$ python -q
>>> import numpy as np
>>> np.set_printoptions(precision=1, suppress=True, linewidth=200)
>>> arr = np.load("dump.npy")
>>> print(arr)
[[ 3  2  2  3 -3  1  0  1 -3 -1]
 [ 5 -2 -5 -1  1 -5 -1 -3  0 -3]
 [-5 -4 -4 -4 -4 -1  0  0 -1  4]
 [-2  1 -3  1 -5  2  1 -3  2  1]
 [ 5  5 -5  1  5  5  3 -4 -3 -5]
 [-2 -1 -4 -2  2 -4  3 -3 -3 -5]
 [-1 -5  1  5  0 -3 -5  5  1  0]
 [-3 -1  2  0 -4  1  4  1  0  0]
 [-1  3 -2  5  4  5  4 -1  5  0]
 [-1 -4  3  4 -5 -4 -2  1 -1  5]
 [-3 -1  2  0 -4  1  4  1  0  0]]
>>> x0 = np.array([0, 3, 4, 1, 5, 3, 0, 5, 5, -5])
>>> h = np.maximum(arr @ x0, 0)
>>> print(np.flatnonzero(h > 1e-9))
[4 6 8]
>>> print(np.maximum(arr @ x0, 0) - np.maximum(-arr @ x0, 0))
[  0 -37 -80 -37  26 -28  15  -7  61 -58  -7]
>>> out = np.c_[arr[:, :8] @ np.array([[0, 2, 2, 3, 3, 3, 1, 3],
...     [3, 1, 1, 2, 3, 2, 3, 1],
...     [0, 3, 1, 0, 1, 3, 1, 3],
...     [0, 1, 3, 0, 0, 0, 1, 2],
...     [0, 3, 1, 1, 3, 0, 3, 3],
...     [3, 0, 1, 0, 3, 1, 2, 0],
...     [3, 2, 3, 3, 1, 1, 0, 2],
...     [3, 2, 3, 0, 0, 1, 1, 1]]), np.array([-2, 2, -2, 2, 2, 1, -2, 2, -2, 1, 1])]
>>> print(out)
[[ 12  10  20  10  11  21   8  15  -2]
 [-33 -13 -16   9  -9 -13 -17  -6   2]
 [-15 -42 -35 -27 -46 -36 -39 -51  -2]
 [  3 -30 -12  -6 -14 -13 -15 -28   2]
 [ 27  14  20  39  58  14  37  24   2]
 [-15 -13 -17   3 -16 -24 -16 -14   1]
 [-24   1   6 -28 -31 -13 -11   0  -2]
 [ 15  -3   7  -3 -15   1 -13  -7   2]
 [ 33  18  32  19  35   5  32  23  -2]
 [-27 -10  -3 -22 -41  -7 -28  -8   1]
 [ 15  -3   7  -3 -15   1 -13  -7   1]]
>>> print(np.round(np.linalg.lstsq(arr, out[:, 0])[0], 1) + 0)
[0. 3. 0. 0. 0. 3. 3. 3. 0. 0.]
>>> P = arr @ np.linalg.solve(arr.T @ arr, arr.T)
>>> print(np.trace(P))
10.0
>>> print(np.round(P @ arr[:, 7], 1) + 0)
[ 1. -3.  0. -3. -4. -3.  5.  1. -1.  1.  1.]
>>> print(np.allclose(P @ P, P))
True
>>> def softmax(z):
...     e = np.exp(z - z.max(axis=-1, keepdims=True))
...     return e / e.sum(axis=-1, keepdims=True)
... 
>>> print(np.round(softmax(arr[10] + -3), 1) + 0)
[0.  0.  0.1 0.  0.  0.  0.8 0.  0.  0. ]
>>> print(np.round(softmax(10 * arr[10]), 1) + 0)
[0. 0. 0. 0. 0. 0. 1. 0. 0. 0.]
>>> print(softmax(arr).sum(axis=1))
[1. 1. 1. 1. 1. 1. 1. 1. 1. 1. 1.]
>>> scores = arr @ arr.T / np.sqrt(10)
>>> print(np.round(softmax(scores), 1) + 0)
[[1.  0.  0.  0.  0.  0.  0.  0.  0.  0.  0. ]
 [0.  1.  0.  0.  0.  0.  0.  0.  0.  0.  0. ]
 [0.  0.  1.  0.  0.  0.  0.  0.  0.  0.  0. ]
 [0.  0.  0.  1.  0.  0.  0.  0.  0.  0.  0. ]
 [0.  0.  0.  0.  1.  0.  0.  0.  0.  0.  0. ]
 [0.  0.  0.  0.  0.  1.  0.  0.  0.  0.  0. ]
 [0.  0.  0.  0.  0.  0.  1.  0.  0.  0.  0. ]
 [0.  0.  0.  0.  0.  0.  0.  0.5 0.  0.  0.5]
 [0.  0.  0.  0.  0.  0.  0.  0.  1.  0.  0. ]
 [0.  0.  0.  0.  0.  0.  0.  0.  0.  1.  0. ]
 [0.  0.  0.  0.  0.  0.  0.  0.5 0.  0.  0.5]]
>>> print(np.round(softmax(scores + np.triu(np.full(scores.shape, -np.inf), 1)), 1) + 0)
[[1.  0.  0.  0.  0.  0.  0.  0.  0.  0.  0. ]
 [0.  1.  0.  0.  0.  0.  0.  0.  0.  0.  0. ]
 [0.  0.  1.  0.  0.  0.  0.  0.  0.  0.  0. ]
 [0.  0.  0.  1.  0.  0.  0.  0.  0.  0.  0. ]
 [0.  0.  0.  0.  1.  0.  0.  0.  0.  0.  0. ]
 [0.  0.  0.  0.  0.  1.  0.  0.  0.  0.  0. ]
 [0.  0.  0.  0.  0.  0.  1.  0.  0.  0.  0. ]
 [0.  0.  0.  0.  0.  0.  0.  1.  0.  0.  0. ]
 [0.  0.  0.  0.  0.  0.  0.  0.  1.  0.  0. ]
 [0.  0.  0.  0.  0.  0.  0.  0.  0.  1.  0. ]
 [0.  0.  0.  0.  0.  0.  0.  0.5 0.  0.  0.5]]
>>> m1 = np.load("run14.npy")
>>> print(m1)
[[-0.3  3.  -3.3  0.4  5.7 -4.7 -3.8 -0.7  1.2  2.8  4.9  8.1]
 [ 1.3  2.3 -1.6  0.5  4.9 -4.3 -1.6 -1.4 -2.5  0.3  5.4  5.6]
 [ 0.3 -0.7 -1.   0.2  2.7 -3.   0.9 -0.9 -0.9  1.3  3.8  2.9]
 [ 2.2  1.1 -1.6  1.2  2.4 -2.9 -0.8 -1.6 -2.3 -0.3  3.2  0.6]
 [ 0.5  0.1 -1.6  0.5  2.3 -2.4 -0.6 -0.6  0.4  1.8  2.5  1.9]
 [-4.  -3.1 -0.6 -0.5 -1.4  1.   1.6  1.6  5.1  2.4 -2.   2.7]
 [-0.2  0.2  0.9 -0.1 -1.7  1.8  0.4  0.4 -0.1 -1.4 -1.6 -1.1]
 [-0.9  0.8  0.5 -0.3 -0.6  1.6 -1.6  0.8  0.8  0.4 -2.   0.3]]
>>> t3 = np.stack([arr, -3 * arr, arr[::-1]])
>>> print((t3 @ arr.T).shape)
(3, 11, 11)
